$ ipython --no-banner

In [1]: import numpy as np

In [2]: np.set_printoptions(suppress=True, linewidth=120)

In [3]: arr = np.loadtxt("mat.csv", delimiter=",")

In [4]: arr
Out[4]: 
array([[10.,  4., -6.,  3., -2.,  1.,  3.,  6.,  1.,  5., -2.],
       [ 4., -8.,  2.,  1., -3.,  1.,  1., -7.,  7.,  1.,  1.],
       [-6.,  2.,  4., -7., 10., -5.,  2., -2.,  0.,  7.,  0.],
       [ 3.,  1., -7.,  8.,  1.,  2.,  2.,  4., -6.,  5.,  4.],
       [-2., -3., 10.,  1., -4., -2.,  2., -7., -7., -1., -8.],
       [ 1.,  1., -5.,  2., -2.,  8., -2.,  6.,  5.,  3., -7.],
       [ 3.,  1.,  2.,  2.,  2., -2.,  0., -5.,  0.,  6.,  3.],
       [ 6., -7., -2.,  4., -7.,  6., -5., -2., -3.,  0., -7.],
       [ 1.,  7.,  0., -6., -7.,  5.,  0., -3., 10.,  6., -4.],
       [ 5.,  1.,  7.,  5., -1.,  3.,  6.,  0.,  6.,  2., -3.],
       [-2.,  1.,  0.,  4., -8., -7.,  3., -7., -4., -3.,  0.]])

In [5]: # symmetric

In [6]: w, evecs = np.linalg.eigh(arr)

In [7]: vec = np.array([8, -7, -9, -4, -9, 2, 7, -4, 0, -1, 0])

In [8]: np.round(np.linalg.eigvalsh(arr[1:, 1:]), 3)
Out[8]: array([-23.209, -12.282, -10.897,  -4.333,  -2.972,   0.161,  13.216,  13.65 ,  21.421,  23.244])

In [9]: (np.sign(evecs[:, -1].round(6)) == np.sign(evecs[0, -1].round(6))).astype(int)
Out[9]: array([1, 1, 0, 1, 0, 1, 0, 1, 1, 1, 0])

In [10]: vec @ arr @ vec
Out[10]: np.float64(672.0)

In [11]: m1 = np.loadtxt("data.csv", delimiter=",")

In [12]: m1
Out[12]: 
array([[ 9., 14.,  0.,  0.,  0.,  0.],
       [ 0.,  0., 14.,  0., 14., 12.],
       [ 0.,  0., 12., 15.,  2.,  9.],
       [23., 10.,  6.,  4.,  0.,  8.],
       [19.,  0., 16.,  0., 10., 25.],
       [ 0.,  2.,  0.,  0.,  2.,  0.],
       [19., 11.,  3.,  0.,  4.,  4.],
       [ 0.,  0.,  8.,  0., 10.,  0.],
       [ 0.,  0.,  0.,  7.,  0.,  0.],
       [23.,  1., 15.,  0., 20., 27.],
       [ 0.,  0.,  9.,  0., 10.,  7.],
       [ 0.,  4.,  0.,  0.,  0.,  0.],
       [13.,  2.,  9.,  4.,  2., 11.],
       [15., 12.,  0.,  4.,  0.,  0.],
       [ 3.,  7.,  0.,  0.,  4.,  0.],
       [25.,  1., 16.,  0., 16., 28.],
       [ 0.,  0.,  8.,  9.,  4.,  0.],
       [33., 22.,  0.,  5.,  0.,  0.],
       [ 9.,  7.,  2.,  0., 16.,  3.],
       [15.,  0., 18.,  3., 10., 27.],
       [ 3.,  1.,  5.,  4.,  0.,  2.],
       [ 0., 15.,  0.,  9.,  0.,  0.],
       [13., 23.,  0.,  4.,  0.,  0.],
       [17.,  7.,  6.,  0., 12., 10.],
       [ 3.,  4.,  2., 10.,  0.,  0.],
       [ 0.,  0., 14.,  0., 16., 16.],
       [ 0.,  0., 12.,  0., 16., 11.],
       [ 3., 22.,  0.,  0.,  0.,  0.],
       [ 3.,  9.,  0.,  6.,  0.,  0.],
       [ 0.,  0.,  0.,  5.,  0.,  0.]])

In [13]: cov = np.cov(m1, rowvar=False)

In [14]: np.argwhere(np.triu(np.abs(np.corrcoef(m1.T)) > 0.8, 1))
Out[14]: array([[2, 5]])

In [15]: np.argsort(-m1.std(axis=0).round(6), kind="stable")
Out[15]: array([0, 5, 1, 4, 2, 3])

In [16]: cov.shape
Out[16]: (6, 6)

In [17]: Xc = (m1 - m1.mean(axis=0)) / m1.std(axis=0)

In [18]: np.round(Xc.std(axis=0), 3)
Out[18]: array([1., 1., 1., 1., 1., 1.])

In [19]: c = np.linalg.lstsq(np.delete(Xc, 0, axis=1), Xc[:, 0])[0]

In [20]: np.round(1 - np.var(Xc[:, 0] - np.delete(Xc, 0, axis=1) @ c), 3)
Out[20]: np.float64(0.597)

In [21]: f, r1 = m1[20], m1[11]

In [22]: f @ r1
Out[22]: np.float64(4.0)

In [23]: f @ f
Out[23]: np.float64(55.0)

In [24]: pr = (f @ r1) / (f @ f) * f

In [25]: round((r1 - pr) @ f, 3)
Out[25]: np.float64(-0.0)

In [26]: np.linalg.matrix_rank(np.outer(f, r1))
Out[26]: np.int64(1)

In [27]: pr.round(3)
Out[27]: array([0.218, 0.073, 0.364, 0.291, 0.   , 0.145])

In [28]: np.round(r1 - pr, 3)
Out[28]: array([-0.218,  3.927, -0.364, -0.291,  0.   , -0.145])

In [29]: data = np.load("m.npy")

In [30]: data
Out[30]: 
array([[ 0, -1,  4,  0, -1, -6,  0,  0,  5,  3],
       [ 1,  0, -4,  5, -2, -3,  1,  3,  3,  3],
       [-4,  4,  0, -1,  0,  3, -1,  3,  5,  3],
       [ 0, -5,  1,  0,  0, -2, -4,  0, -4, -1],
       [ 1,  2,  0,  0,  0,  0, -4, -1, -2, -3],
       [ 6,  3, -3,  2,  0,  0, -2, -3, -2,  4],
       [ 0, -1,  1,  4,  4,  2,  0,  0,  0, -1],
       [ 0, -3, -3,  0,  1,  3,  0,  0, -5, -3],
       [-5, -3, -5,  4,  2,  2,  0,  5,  0,  1],
       [-3, -3, -3,  1,  3, -4,  1,  3, -1,  0]])

In [31]: # antisymmetric, zero diagonal

In [32]: rng = np.random.default_rng(426)

In [33]: lab = rng.permutation(10)

In [34]: lab
Out[34]: array([8, 6, 7, 4, 9, 5, 3, 2, 0, 1])

In [35]: M2 = data[lab][:, lab]

In [36]: np.diag(M2)
Out[36]: array([0, 0, 0, 0, 0, 0, 0, 0, 0, 0])

In [37]: np.round(np.sort(np.abs(np.linalg.eigvals(M2))), 3)
Out[37]: array([ 0.556,  0.556,  3.961,  3.961,  5.833,  5.833, 10.566, 10.566, 14.083, 14.083])

In [38]: M2
Out[38]: 
array([[ 0,  0,  5,  2,  1,  2,  4, -5, -5, -3],
       [ 0,  0,  0,  4, -1,  2,  4,  1,  0, -1],
       [-5,  0,  0,  1, -3,  3,  0, -3,  0, -3],
       [-2, -4, -1,  0, -3,  0,  0,  0,  1,  2],
       [-1,  1,  3,  3,  0, -4,  1, -3, -3, -3],
       [-2, -2, -3,  0,  4,  0,  2, -3,  6,  3],
       [-4, -4,  0,  0, -1, -2,  0,  1,  0, -5],
       [ 5, -1,  3,  0,  3,  3, -1,  0, -4,  4],
       [ 5,  0,  0, -1,  3, -6,  0,  4,  0, -1],
       [ 3,  1,  3, -2,  3, -3,  5, -4,  1,  0]])

In [39]: np.allclose(M2, data)
Out[39]: False

In [40]: vec = np.array([3, 3, 2, 0, 0, 1, 0, 2, 1, 2])

In [41]: np.round(np.linalg.svd(M2, compute_uv=False), 3)
Out[41]: array([14.083, 14.083, 10.566, 10.566,  5.833,  5.833,  3.961,  3.961,  0.556,  0.556])

In [42]: vec @ M2 @ vec
Out[42]: np.int64(0)

In [43]: q = np.linalg.solve(np.eye(10) - M2, np.eye(10) + M2)

In [44]: round(float(np.linalg.det(q)), 3)
Out[44]: 1.0

In [45]: vec = np.array([1, -2, 0, 0, 2, 3, 0, 0, 0, 3])

In [46]: target = data @ vec

In [47]: c, lr = np.zeros(10), 1 / np.linalg.norm(data, 2) ** 2

In [48]: for i in range(50):
    ...:     c -= lr * data.T @ (data @ c - target)
    ...:     if i % 10 == 0: print(i, round(np.linalg.norm(data @ c - target), 3))
    ...: 
0 19.237
10 7.039
20 3.116
30 1.524
40 0.946

In [49]: c.round(3)
Out[49]: array([ 0.242, -1.638,  0.189,  0.508,  1.645,  2.817,  0.189, -0.52 , -0.515,  3.18 ])

In [50]: M2 = data / np.sqrt((data ** 2).mean(axis=1, keepdims=True))

In [51]: np.linalg.matrix_rank(M2) == np.linalg.matrix_rank(data)
Out[51]: np.True_

In [52]: np.round(np.linalg.norm(M2, axis=1), 3)
Out[52]: array([3.162, 3.162, 3.162, 3.162, 3.162, 3.162, 3.162, 3.162, 3.162, 3.162])

In [53]: f, r1 = data[2], data[0]

In [54]: f @ f
Out[54]: np.int64(86)

In [55]: f @ r1
Out[55]: np.int64(12)

In [56]: pr = (f @ r1) / (f @ f) * f

In [57]: np.round(r1 - pr, 3)
Out[57]: array([ 0.558, -1.558,  4.   ,  0.14 , -1.   , -6.419,  0.14 , -0.419,  4.302,  2.581])

In [58]: (r1 - pr) @ f
Out[58]: np.float64(0.0)

In [59]: np.round(np.linalg.norm(f + r1) ** 2 + np.linalg.norm(f - r1) ** 2, 3)
Out[59]: np.float64(348.0)

In [60]: np.linalg.matrix_rank(np.outer(f, r1))
Out[60]: np.int64(1)

In [61]: np.outer(f, r1)
Out[61]: 
array([[  0,   4, -16,   0,   4,  24,   0,   0, -20, -12],
       [  0,  -4,  16,   0,  -4, -24,   0,   0,  20,  12],
       [  0,   0,   0,   0,   0,   0,   0,   0,   0,   0],
       [  0,   1,  -4,   0,   1,   6,   0,   0,  -5,  -3],
       [  0,   0,   0,   0,   0,   0,   0,   0,   0,   0],
       [  0,  -3,  12,   0,  -3, -18,   0,   0,  15,   9],
       [  0,   1,  -4,   0,   1,   6,   0,   0,  -5,  -3],
       [  0,  -3,  12,   0,  -3, -18,   0,   0,  15,   9],
       [  0,  -5,  20,   0,  -5, -30,   0,   0,  25,  15],
       [  0,  -3,  12,   0,  -3, -18,   0,   0,  15,   9]])
